>>> import numpy as np
>>> from numpy import linalg as LA
>>> np.set_printoptions(precision=3, suppress=True, linewidth=160)
>>> mat = np.array([[-5, 5, 9, 0, -3, 1],
...     [2, 7, 7, -2, -8, -5],
...     [8, -3, 5, -4, -8, -9],
...     [7, -1, -2, -1, -1, 9]])
>>> mat
array([[-5,  5,  9,  0, -3,  1],
       [ 2,  7,  7, -2, -8, -5],
       [ 8, -3,  5, -4, -8, -9],
       [ 7, -1, -2, -1, -1,  9]])
>>> M2 = np.array([[3, 6, 5], [7, 1, 8], [8, 3, 2], [2, 7, 3], [1, 0, 6], [7, 3, 4]])
>>> np.einsum("ij->j", mat)
array([ 12,   8,  19,  -7, -20,  -4])
>>> np.vstack([mat, M2.T]).shape
(7, 6)
>>> LA.matrix_rank(mat @ M2)
np.int64(3)
>>> M2.T @ mat.T
array([[ 96,  64, -36,  58],
       [  5,  11,   5,  55],
       [ 19,   6, -70,  50]])
>>> np.einsum("ik,kj->ij", mat, M2)
array([[ 96,   5,  19],
       [ 64,  11,   6],
       [-36,   5, -70],
       [ 58,  55,  50]])
>>> LA.matrix_rank(np.vstack([mat, M2.T]))
np.int64(6)
>>> np.einsum("ik,kj->ji", mat, M2)
array([[ 96,  64, -36,  58],
       [  5,  11,   5,  55],
       [ 19,   6, -70,  50]])
>>> rng = np.random.default_rng(632)
>>> M2 = mat + rng.integers(-2, 3, (4, 3)) @ rng.integers(-2, 3, (3, 6))
>>> M2
array([[-10,   8,   7,   2,   2,  -4],
       [  4,   5,   8,  -2, -10,  -3],
       [  8,  -1,   9,   0,  -8,  -9],
       [  6,  -1,   0,   3,   0,   8]])
>>> np.abs(M2 - mat).sum(axis=1)
array([22,  9, 10,  9])
>>> M2 - mat
array([[-5,  3, -2,  2,  5, -5],
       [ 2, -2,  1,  0, -2,  2],
       [ 0,  2,  4,  4,  0,  0],
       [-1,  0,  2,  4,  1, -1]])
>>> LA.matrix_rank(M2 - mat, tol=1e-8)
np.int64(3)
